$ ipython --no-banner

In [1]: import numpy as np

In [2]: from numpy import linalg as LA

In [3]: np.set_printoptions(precision=3, suppress=True, linewidth=100)

In [4]: rnd = lambda a: np.round(a, 3) + 0

In [5]: K = np.load("block19.npy")

In [6]: K
Out[6]: 
array([[-0.03 , -0.701, -0.363, -0.446],
       [ 0.09 , -0.8  , -0.753, -0.837],
       [-0.09 ,  0.319,  0.493,  0.578],
       [ 0.   , -0.558, -0.345, -0.422],
       [ 0.371,  0.821, -0.696, -0.766],
       [ 0.03 ,  0.235,  0.02 ,  0.03 ],
       [-0.06 , -0.197,  0.119,  0.139],
       [-0.149, -0.691,  0.1  ,  0.1  ],
       [ 0.09 , -0.438, -0.551, -0.641],
       [-0.235, -0.766,  0.345,  0.388],
       [-0.578,  0.629,  0.995,  0.999],
       [-0.515, -0.811,  0.919,  0.954],
       [ 0.149,  0.462, -0.291, -0.336],
       [-0.558, -0.07 ,  0.984,  0.994],
       [-0.235,  0.31 ,  0.808,  0.876],
       [-0.291, -0.903,  0.31 ,  0.336],
       [ 0.119,  0.05 , -0.414, -0.485],
       [ 0.446,  0.446, -0.922, -0.958],
       [-0.09 ,  0.38 ,  0.523,  0.611],
       [-0.207, -0.782,  0.217,  0.235],
       [-0.119, -0.119,  0.38 ,  0.446],
       [ 0.09 ,  0.291, -0.178, -0.207],
       [-0.446, -0.129,  0.947,  0.974],
       [ 0.345,  0.611, -0.762, -0.831],
       [ 0.291, -0.493, -0.901, -0.947]])

In [7]: Ac = (K - K.mean(axis=0)) / K.std(axis=0)

In [8]: rnd(Ac.std(axis=0))
Out[8]: array([1., 1., 1., 1.])

In [9]: beta = LA.lstsq(np.delete(Ac, 2, axis=1), Ac[:, 2])[0]

In [10]: rnd(beta)
Out[10]: array([-0.158,  0.038,  0.856])

In [11]: mat = np.load("sample1.npy")

In [12]: rnd(mat)
Out[12]: 
array([[ 1.554,  1.029,  0.173, -0.798,  0.147,  0.235,  0.45 , -0.12 , -0.323],
       [ 1.029,  3.048, -0.053, -0.159, -0.093,  0.258, -0.152,  0.206, -0.132],
       [ 0.173, -0.053,  3.121, -0.402, -0.376,  0.143, -0.232,  0.472,  0.804],
       [-0.798, -0.159, -0.402,  3.94 ,  0.135, -0.505,  0.603, -0.168, -0.29 ],
       [ 0.147, -0.093, -0.376,  0.135,  3.821, -0.267, -0.774,  0.644, -0.281],
       [ 0.235,  0.258,  0.143, -0.505, -0.267,  3.296, -0.014,  0.188,  0.249],
       [ 0.45 , -0.152, -0.232,  0.603, -0.774, -0.014,  3.868, -0.028,  0.243],
       [-0.12 ,  0.206,  0.472, -0.168,  0.644,  0.188, -0.028,  1.578, -1.443],
       [-0.323, -0.132,  0.804, -0.29 , -0.281,  0.249,  0.243, -1.443,  2.772]])

In [13]: # looks like rank 8

In [14]: B = np.array([[1, 1, 1],
    ...:     [2, -3, -1],
    ...:     [-2, 3, -2],
    ...:     [-2, 1, 1],
    ...:     [-3, 2, -1],
    ...:     [2, 2, 1],
    ...:     [0, -3, -3],
    ...:     [3, 3, 2],
    ...:     [-3, -2, -3]])

In [15]: LA.matrix_rank(np.vstack([mat, B.T]))
Out[15]: np.int64(9)

In [16]: B @ mat
ValueError: matmul: Input operand 1 has a mismatch in its core dimension 0, with gufunc signature (n?,k),(k,m?)->(n?,m?) (size 9 is different from 3)


In [17]: np.vstack([mat, B.T]).shape
Out[17]: (12, 9)

In [18]: LA.matrix_rank(mat @ B)
Out[18]: np.int64(3)

In [19]: rnd(np.einsum("ij->j", mat))
Out[19]: array([2.348, 3.952, 3.649, 2.355, 2.958, 3.583, 3.964, 1.33 , 1.6  ])

In [20]: rnd(np.einsum("ij,ij->i", mat, mat))
Out[20]: array([ 4.54 , 10.539, 11.02 , 17.099, 15.957, 11.43 , 16.266,  5.33 , 10.82 ])

In [21]: np.abs(np.diag(LA.qr(mat)[1])) > 1e-9
Out[21]: array([ True,  True,  True,  True,  True,  True,  True,  True, False])

In [22]: rnd(mat @ LA.pinv(mat) @ mat)
Out[22]: 
array([[ 1.554,  1.029,  0.173, -0.798,  0.147,  0.235,  0.45 , -0.12 , -0.323],
       [ 1.029,  3.048, -0.053, -0.159, -0.093,  0.258, -0.152,  0.206, -0.132],
       [ 0.173, -0.053,  3.121, -0.402, -0.376,  0.143, -0.232,  0.472,  0.804],
       [-0.798, -0.159, -0.402,  3.94 ,  0.135, -0.505,  0.603, -0.168, -0.29 ],
       [ 0.147, -0.093, -0.376,  0.135,  3.821, -0.267, -0.774,  0.644, -0.281],
       [ 0.235,  0.258,  0.143, -0.505, -0.267,  3.296, -0.014,  0.188,  0.249],
       [ 0.45 , -0.152, -0.232,  0.603, -0.774, -0.014,  3.868, -0.028,  0.243],
       [-0.12 ,  0.206,  0.472, -0.168,  0.644,  0.188, -0.028,  1.578, -1.443],
       [-0.323, -0.132,  0.804, -0.29 , -0.281,  0.249,  0.243, -1.443,  2.772]])

In [23]: LA.lstsq(mat[:-1].T, mat[-1])[2]
Out[23]: np.int32(8)

In [24]: W0, _ = LA.qr(np.array([[0.4, -0.1, 0.9, -0.8, 0.2, 1.4],
    ...:     [-0.7, 1.4, 0.2, -0.3, 1.2, -1.1],
    ...:     [1.3, -0.7, -1.2, -0.8, 0.6, -1.1],
    ...:     [1.4, 0.7, 1.6, 0.0, -1.2, -1.1],
    ...:     [-1.0, 0.4, -0.9, 1.2, 0.4, 0.8],
    ...:     [-0.4, 0.3, -0.3, -1.5, -0.9, 1.4]]))

In [25]: rnd(W0)
Out[25]: 
array([[-0.171, -0.005,  0.413,  0.355, -0.443,  0.691],
       [ 0.3  , -0.723, -0.281,  0.179, -0.496, -0.172],
       [-0.556,  0.209, -0.757,  0.128, -0.207,  0.118],
       [-0.599, -0.643,  0.141, -0.241,  0.367,  0.122],
       [ 0.428, -0.078, -0.358, -0.454,  0.18 ,  0.667],
       [ 0.171, -0.115, -0.171,  0.75 ,  0.59 ,  0.136]])

In [26]: vec = np.array([2, 5, 5, 6, 4, 9])

In [27]: rnd(np.sort(np.abs(np.degrees(np.angle(LA.eigvals(W0))))))
Out[27]: array([  0.   ,  87.675,  87.675, 145.989, 145.989, 180.   ])

In [28]: [p for p in range(1, 25) if np.allclose(LA.matrix_power(W0, p), np.eye(6))]
Out[28]: []

In [29]: rnd(LA.inv(W0))
Out[29]: 
array([[-0.171,  0.3  , -0.556, -0.599,  0.428,  0.171],
       [-0.005, -0.723,  0.209, -0.643, -0.078, -0.115],
       [ 0.413, -0.281, -0.757,  0.141, -0.358, -0.171],
       [ 0.355,  0.179,  0.128, -0.241, -0.454,  0.75 ],
       [-0.443, -0.496, -0.207,  0.367,  0.18 ,  0.59 ],
       [ 0.691, -0.172,  0.118,  0.122,  0.667,  0.136]])

In [30]: rnd(LA.det(W0))
Out[30]: np.float64(-1.0)

In [31]: rnd(LA.norm(vec)), rnd(LA.norm(W0 @ vec))
Out[31]: (np.float64(13.675), np.float64(13.675))

In [32]: X = np.array([[-13, -9, 6, 4, 1, 1, -2],
    ...:     [3, 9, 1, 8, -2, 5, 5],
    ...:     [-9, 3, -6, 3, 7, -1, 9],
    ...:     [8, -5, 8, 7, -4, 3, -1],
    ...:     [2, -5, 4, 1, -14, 1, 5],
    ...:     [2, -1, -7, 1, -7, 11, -1],
    ...:     [-8, 5, 5, -7, -4, 8, -14]])

In [33]: X
Out[33]: 
array([[-13,  -9,   6,   4,   1,   1,  -2],
       [  3,   9,   1,   8,  -2,   5,   5],
       [ -9,   3,  -6,   3,   7,  -1,   9],
       [  8,  -5,   8,   7,  -4,   3,  -1],
       [  2,  -5,   4,   1, -14,   1,   5],
       [  2,  -1,  -7,   1,  -7,  11,  -1],
       [ -8,   5,   5,  -7,  -4,   8, -14]])

In [34]: B = LA.invert(X)
AttributeError: module 'numpy.linalg' has no attribute 'invert'


In [35]: B = LA.inv(X)

In [36]: rnd(LA.slogdet(X)[0])
Out[36]: np.float64(-1.0)

In [37]: np.allclose(B, X.T)
Out[37]: False

In [38]: rnd(LA.det(X) * LA.det(B))
Out[38]: np.float64(1.0)

In [39]: rnd(LA.cond(X))
Out[39]: np.float64(21.921)
